>>> import numpy as np
>>> from numpy import linalg as LA
>>> np.set_printoptions(precision=2, suppress=True, linewidth=100)
>>> tidy = lambda a: np.round(a, 2) + 0
>>> F = np.load("sample4.npy")
>>> F
array([[ 0.34,  2.4 , -2.92,  3.58],
       [ 7.25, -1.26,  2.23, -0.17],
       [ 2.99, -6.56, -0.97,  4.59],
       [-0.71,  3.18,  3.71,  0.45]])
>>> tidy(LA.det(2 * F)), tidy(LA.det(F))
(np.float64(18843.68), np.float64(1177.73))
>>> tidy(LA.det(F[::-1]))
np.float64(1177.73)
>>> np.kron(np.eye(2, dtype=int), F)
array([[ 0.34,  2.4 , -2.92,  3.58,  0.  ,  0.  , -0.  ,  0.  ],
       [ 7.25, -1.26,  2.23, -0.17,  0.  , -0.  ,  0.  , -0.  ],
       [ 2.99, -6.56, -0.97,  4.59,  0.  , -0.  , -0.  ,  0.  ],
       [-0.71,  3.18,  3.71,  0.45, -0.  ,  0.  ,  0.  ,  0.  ],
       [ 0.  ,  0.  , -0.  ,  0.  ,  0.34,  2.4 , -2.92,  3.58],
       [ 0.  , -0.  ,  0.  , -0.  ,  7.25, -1.26,  2.23, -0.17],
       [ 0.  , -0.  , -0.  ,  0.  ,  2.99, -6.56, -0.97,  4.59],
       [-0.  ,  0.  ,  0.  ,  0.  , -0.71,  3.18,  3.71,  0.45]])
>>> O = F.astype(float).copy()
>>> for j in range(4):
...     O[:, j] -= O[:, :j] @ (O[:, :j].T @ O[:, j])
...     O[:, j] /= LA.norm(O[:, j])
... 
>>> tidy(O.T @ O)
array([[1., 0., 0., 0.],
       [0., 1., 0., 0.],
       [0., 0., 1., 0.],
       [0., 0., 0., 1.]])
>>> tidy(O.T @ F)
array([[ 7.88, -3.83,  1.22,  1.7 ],
       [ 0.  ,  6.77,  1.92, -1.97],
       [ 0.  ,  0.  ,  4.8 , -2.48],
       [ 0.  ,  0.  ,  0.  ,  4.6 ]])
>>> out = np.array([[5, 5], [0, 3], [5, 0], [3, 4]])
>>> print(LA.matrix_rank(np.vstack([F, out.T])))
4
>>> print(np.vstack([F, out.T]).shape)
(6, 4)
>>> print(tidy(np.einsum("ik,kj->ij", F, out)))
[[-2.16 23.22]
 [46.89 31.79]
 [23.87 13.63]
 [16.35  7.79]]
>>> tidy(np.einsum("ik,kj->ji", F, out))
array([[-2.16, 46.89, 23.87, 16.35],
       [23.22, 31.79, 13.63,  7.79]])
>>> rng = np.random.default_rng(626)
>>> z = rng.permutation(4)
>>> z
array([2, 3, 1, 0])
>>> out = F[z][:, z]
>>> tidy(LA.det(out)), tidy(LA.det(F[z]))
(np.float64(1177.73), np.float64(-1177.73))
>>> cent = np.array([[9, 2, -9], [-9, 8, -3]])
>>> m1 = np.repeat(cent, 11 // 2, axis=0)
>>> m1 = m1 + 0.3 * rng.normal(size=m1.shape)
>>> tidy(m1)
array([[ 8.8 ,  1.79, -8.58],
       [ 9.07,  2.03, -9.26],
       [ 8.91,  2.37, -8.89],
       [ 9.38,  2.15, -9.06],
       [ 9.  ,  2.15, -8.87],
       [-8.74,  7.37, -2.95],
       [-8.75,  7.83, -3.12],
       [-8.96,  7.86, -3.34],
       [-9.19,  8.31, -2.89],
       [-8.84,  8.18, -2.87]])
>>> U, s, vt = LA.svd(m1)
>>> np.argmax(s[:-1] / (s[1:] + 1e-6)) + 1
np.int64(2)
>>> out = U[:, :2] @ np.diag(s[:2]) @ vt[:2]
>>> tidy(np.abs(m1 - out).max())
np.float64(0.21)
>>> tidy(LA.norm(m1 - out) / LA.norm(m1))
np.float64(0.02)
>>> LA.matrix_rank(m1, rtol=0.05)
np.int64(2)
>>> G = np.cov(m1, rowvar=False)
>>> tidy(G)
array([[ 89.32, -28.95, -29.38],
       [-28.95,   9.46,   9.52],
       [-29.38,   9.52,   9.7 ]])
>>> tidy(m1.std(axis=0))
array([8.97, 2.92, 2.96])
>>> tidy(np.median(m1, axis=0))
array([ 0.03,  4.87, -5.96])
>>> tidy(np.corrcoef(m1.T))
array([[ 1.  , -1.  , -1.  ],
       [-1.  ,  1.  ,  0.99],
       [-1.  ,  0.99,  1.  ]])
>>> tidy(np.corrcoef(m1[:, 2], m1[:, 0])[0, 1])
np.float64(-1.0)
>>> D = LA.norm(m1[:, None] - m1[None], axis=-1)
>>> print(tidy(LA.norm(m1 - m1.mean(axis=0), axis=1)))
[ 9.66 10.03  9.67 10.22  9.81  9.61  9.69  9.84 10.3   9.96]
>>> print(LA.matrix_rank(D ** 2))
5
>>> np.flatnonzero(D[2] < D.mean() / 2)
array([0, 1, 2, 3, 4])
>>> tidy(D[:5, :5])
array([[0.  , 0.76, 0.66, 0.84, 0.51],
       [0.76, 0.  , 0.53, 0.39, 0.41],
       [0.66, 0.53, 0.  , 0.55, 0.23],
       [0.84, 0.39, 0.55, 0.  , 0.43],
       [0.51, 0.41, 0.23, 0.43, 0.  ]])
>>> print(tidy(D[2]))
[ 0.66  0.53  0.    0.55  0.23 19.28 19.36 19.51 19.97 19.62]
>>> tidy(LA.norm(m1, axis=1))
array([12.42, 13.12, 12.81, 13.22, 12.82, 11.8 , 12.14, 12.38, 12.72, 12.38])
>>> vec = np.array([-3, 2, 2])
>>> rhs = m1 @ vec
>>> beta, lr = np.zeros(3), 1 / LA.norm(m1, 2) ** 2
>>> for i in range(4):
...     beta -= lr * m1.T @ (m1 @ beta - rhs)
...     if i % 1 == 0: print(i, round(LA.norm(m1 @ beta - rhs), 2))
... 
0 2.22
1 1.12
2 0.86
3 0.81
>>> tidy(beta)
array([-3.54,  1.09,  1.24])
>>> T = np.stack([m1, 5 * m1, m1[::-1]])
>>> (T @ m1.T).shape
(3, 10, 10)
>>> LA.matrix_rank(T.reshape(3, -1))
np.int64(2)
>>> tidy(np.einsum("bij,cij->bc", T, T))
array([[ 1584.75,  7923.73,  -366.6 ],
       [ 7923.73, 39618.67, -1833.02],
       [ -366.6 , -1833.02,  1584.75]])
>>> X = np.load("m.npy")
>>> X
array([[0, 0, 0],
       [0, 0, 1],
       [0, 1, 0]])
>>> U, s, vt = LA.svd(X)
>>> print(s)
[1. 1. 0.]
>>> out = U[:, :2] @ np.diag(s[:2]) @ vt[:2]
>>> print(LA.matrix_rank(X, rtol=0.05))
2
>>> rank = LA.matrix_rank(X)
>>> rank
np.int64(2)
>>> null = LA.svd(X)[2][rank:].T
>>> null @ null.T
array([[1., 0., 0.],
       [0., 0., 0.],
       [0., 0., 0.]])
>>> null.shape
(3, 1)
>>> [int(LA.matrix_rank(np.delete(X, i, axis=0))) for i in range(3)]
[2, 1, 1]
>>> print([int(LA.matrix_rank(X[:, :j + 1])) for j in range(3)])
[0, 1, 2]
>>> X @ null
array([[0.],
       [0.],
       [0.]])
>>> np.allclose(X @ null, 0)
True
>>> X.T @ X
array([[0, 0, 0],
       [0, 1, 0],
       [0, 0, 1]])
>>> print(tidy(LA.svd(X, compute_uv=False)))
[1. 1. 0.]
>>> M = np.load("block1.npy")
>>> M
array([[0, 1, 0],
       [1, 0, 0],
       [0, 0, 1]])
>>> tidy(LA.pinv(M))
array([[0., 1., 0.],
       [1., 0., 0.],
       [0., 0., 1.]])
>>> M[:, 0] @ M[:, 1]
np.int64(0)
>>> print(tidy(LA.norm(M, axis=0)))
[1. 1. 1.]
>>> tidy(LA.svd(M, compute_uv=False))
array([1., 1., 1.])
>>> th = np.radians(30)
>>> Rm = np.eye(3)
>>> Rm[0, 0] = Rm[1, 1] = np.cos(th)
>>> Rm[0, 1], Rm[1, 0] = -np.sin(th), np.sin(th)
>>> tidy(Rm)
array([[ 0.87, -0.5 ,  0.  ],
       [ 0.5 ,  0.87,  0.  ],
       [ 0.  ,  0.  ,  1.  ]])
>>> out = M @ Rm.T
>>> tidy(np.abs(out - M).max(axis=0))
array([0.5, 0.5, 0. ])
>>> T = np.stack([Rm, 4 * Rm, Rm[::-1]])
>>> print(LA.matrix_rank(T.reshape(3, -1)))
2
>>> T.shape
(3, 3, 3)
>>> LA.matrix_rank(T)
array([3, 3, 3])
>>> tidy(T.sum(axis=0))
array([[ 4.33, -2.5 ,  1.  ],
       [ 3.  ,  5.2 ,  0.  ],
       [ 0.87, -0.5 ,  5.  ]])
>>> Xs = m1 - m1.mean(axis=0)
>>> U, s, vt = LA.svd(Xs, full_matrices=False)
>>> tidy(np.abs(vt[-1]))
array([0.38, 0.25, 0.89])
>>> print((np.sign(U[:, 0]) == np.sign(U[0, 0])).astype(int))
[1 1 1 1 1 0 0 0 0 0]
>>> print(tidy(Xs.mean(axis=0)))
[0. 0. 0.]
>>> LA.matrix_rank(Xs)
np.int64(3)
>>> np.abs(vt[0]).argmax()
np.int64(0)
>>> print(tidy(s))
[31.23  0.79  0.53]
>>> print(tidy((s ** 2).sum() ** 2 / (s ** 4).sum()))
1.0
>>> print(tidy(vt[0] * np.sign(vt[0, np.abs(vt[0]).argmax()])))
[ 0.91 -0.29 -0.3 ]
>>> E = np.load("layer1.npy")
>>> E
array([[0, 0, 2],
       [0, 0, 0],
       [2, 0, 0]])
>>> (E != 0).astype(int)
array([[0, 0, 1],
       [0, 0, 0],
       [1, 0, 0]])
>>> tidy(np.sort(LA.eigvals(E).real))
array([-2.,  0.,  2.])
>>> U, s, vt = LA.svd(E)
>>> s
array([2., 2., 0.])
>>> np.argmax(s[:-1] / (s[1:] + 1e-6)) + 1
np.int64(2)
>>> out = U[:, :2] @ np.diag(s[:2]) @ vt[:2]
>>> LA.matrix_rank(out)
np.int64(2)
>>> np.argsort(-LA.norm(E, axis=0).round(6), kind="stable")[:3]
array([0, 2, 1])
>>> [round(float(LA.det(E[:i, :i])), 2) + 0 for i in range(1, 4)]
[0.0, 0.0, 0.0]
>>> feats = np.loadtxt("x.csv", delimiter=",")
>>> feats
array([[-3.69,  3.93, -6.47],
       [-0.77, -3.52, -5.57],
       [-1.29, -3.16, -5.51],
       [-4.79,  4.26, -5.17],
       [-2.88,  4.9 , -4.64],
       [-4.06,  3.22, -7.3 ],
       [-3.53, -2.89, -4.13],
       [-2.01, -1.48, -4.63],
       [-4.21,  4.18, -7.82],
       [-3.34, -2.42, -5.54],
       [-4.52,  5.24, -5.26]])
>>> z = feats[:, 1] > np.median(feats[:, 1])
>>> r0 = feats[z].mean(axis=0) - feats[~z].mean(axis=0)
>>> z.astype(int)
array([1, 0, 0, 1, 1, 0, 0, 0, 1, 0, 1])
>>> np.argsort(-np.abs(r0).round(6), kind="stable")
array([1, 0, 2])
>>> vec = np.array([3, -1, 3])
>>> rhs = feats @ vec
>>> tidy(LA.solve(feats.T @ feats, feats.T @ rhs))
array([ 3., -1.,  3.])
>>> print(tidy(rhs))
[-34.41 -15.5  -17.24 -34.14 -27.46 -37.3  -20.09 -18.44 -40.27 -24.22 -34.58]
>>> tidy(LA.lstsq(feats, rhs)[0])
array([ 3., -1.,  3.])
>>> print(tidy(LA.pinv(feats) @ feats))
[[1. 0. 0.]
 [0. 1. 0.]
 [0. 0. 1.]]
>>> rhs = rhs + 0.1 * rng.normal(size=11)
>>> tidy(rhs)
array([-34.38, -15.59, -17.22, -34.16, -27.57, -37.17, -20.19, -18.66, -39.92, -24.16, -34.62])
>>> beta, *_ = LA.lstsq(feats, rhs)
>>> tidy(feats.T @ (rhs - feats @ beta))
array([0., 0., 0.])
>>> out = np.c_[feats[:, :1] @ np.array([[3]]), np.array([4, 3, 1, 2, 3, 3, 3, 2, 3, 2, 5])]
>>> tidy(out)
array([[-11.07,   4.  ],
       [ -2.31,   3.  ],
       [ -3.87,   1.  ],
       [-14.37,   2.  ],
       [ -8.64,   3.  ],
       [-12.18,   3.  ],
       [-10.59,   3.  ],
       [ -6.03,   2.  ],
       [-12.63,   3.  ],
       [-10.02,   2.  ],
       [-13.56,   5.  ]])
>>> tidy(LA.norm(out - feats @ LA.lstsq(feats, out)[0], axis=0))
array([0.  , 3.15])
>>> LA.matrix_rank(np.c_[feats, out])
np.int64(4)
>>> tidy(LA.lstsq(feats, out[:, 0])[0])
array([3., 0., 0.])
>>> tidy(LA.norm(LA.qr(feats)[0].T @ out, axis=0) ** 2 / ((out ** 2).sum(axis=0) + 1e-12))
array([1. , 0.9])
>>> out = np.array([[2, 3], [0, 1], [0, 2]])
>>> LA.matrix_rank(feats @ out)
np.int64(2)
>>> LA.matrix_rank(np.vstack([feats, out.T]))
np.int64(3)
>>> out @ feats
Traceback (most recent call last):
  File "<python-input-136>", line 1, in <module>
    out @ feats
    ~~~~^~~~~~~
ValueError: matmul: Input operand 1 has a mismatch in its core dimension 0, with gufunc signature (n?,k),(k,m?)->(n?,m?) (size 11 is different from 2)
>>> Xs = feats - feats.mean(axis=0)
>>> V = LA.svd(Xs)[2][:2]
>>> out = Xs - Xs @ V.T @ V
>>> print(tidy((Xs @ V.T).std(axis=0)))
[3.69 1.  ]
>>> print(tidy(np.cov(Xs @ V.T, rowvar=False)))
[[15.   0. ]
 [ 0.   1.1]]
>>> print(tidy(out.std(axis=0)))
[0.79 0.22 0.02]
>>> mat = np.load("a.npy")
>>> mat
array([[1.  , 0.  , 0.  ],
       [0.  , 1.  , 0.  ],
       [0.33, 0.  , 0.67]])
>>> np.flatnonzero(LA.matrix_power((mat != 0) + (mat.T != 0) + np.eye(3), 3)[0])
array([0, 2])
>>> data = np.array([[2.6, -1.2, 0.9],
...     [1.1, 0.2, 1.2],
...     [0.3, 0.8, -0.3],
...     [1.2, -0.2, 0.6],
...     [-0.8, -0.3, 0.1],
...     [1.0, 0.4, 0.5],
...     [1.4, -0.9, 1.1],
...     [0.9, -0.1, -2.5],
...     [1.0, -0.3, -1.3],
...     [-0.6, 0.0, 1.4],
...     [-1.2, -0.4, 0.2],
...     [-0.9, 1.3, -0.7],
...     [0.2, -2.0, 0.5],
...     [0.3, -2.0, -0.1],
...     [0.3, -0.2, 0.8],
...     [0.1, 1.4, 2.1],
...     [1.0, 1.6, 0.3],
...     [-0.4, -0.6, -0.9]])
>>> data[17] *= 20
>>> data
array([[  2.6,  -1.2,   0.9],
       [  1.1,   0.2,   1.2],
       [  0.3,   0.8,  -0.3],
       [  1.2,  -0.2,   0.6],
       [ -0.8,  -0.3,   0.1],
       [  1. ,   0.4,   0.5],
       [  1.4,  -0.9,   1.1],
       [  0.9,  -0.1,  -2.5],
       [  1. ,  -0.3,  -1.3],
       [ -0.6,   0. ,   1.4],
       [ -1.2,  -0.4,   0.2],
       [ -0.9,   1.3,  -0.7],
       [  0.2,  -2. ,   0.5],
       [  0.3,  -2. ,  -0.1],
       [  0.3,  -0.2,   0.8],
       [  0.1,   1.4,   2.1],
       [  1. ,   1.6,   0.3],
       [ -8. , -12. , -18. ]])
>>> def softmax(z):
...     e = np.exp(z - z.max(axis=-1, keepdims=True))
...     return e / e.sum(axis=-1, keepdims=True)
... 
>>> tidy(softmax(data[8]))
array([0.73, 0.2 , 0.07])
>>> tidy(softmax(10 * data[8]))
array([1., 0., 0.])
>>> print(tidy(softmax(data[8] + 3)))
[0.73 0.2  0.07]
>>> S = data @ data.T / np.sqrt(3)
>>> tidy(softmax(S)[8] @ data)
array([ -8.  , -11.99, -17.99])
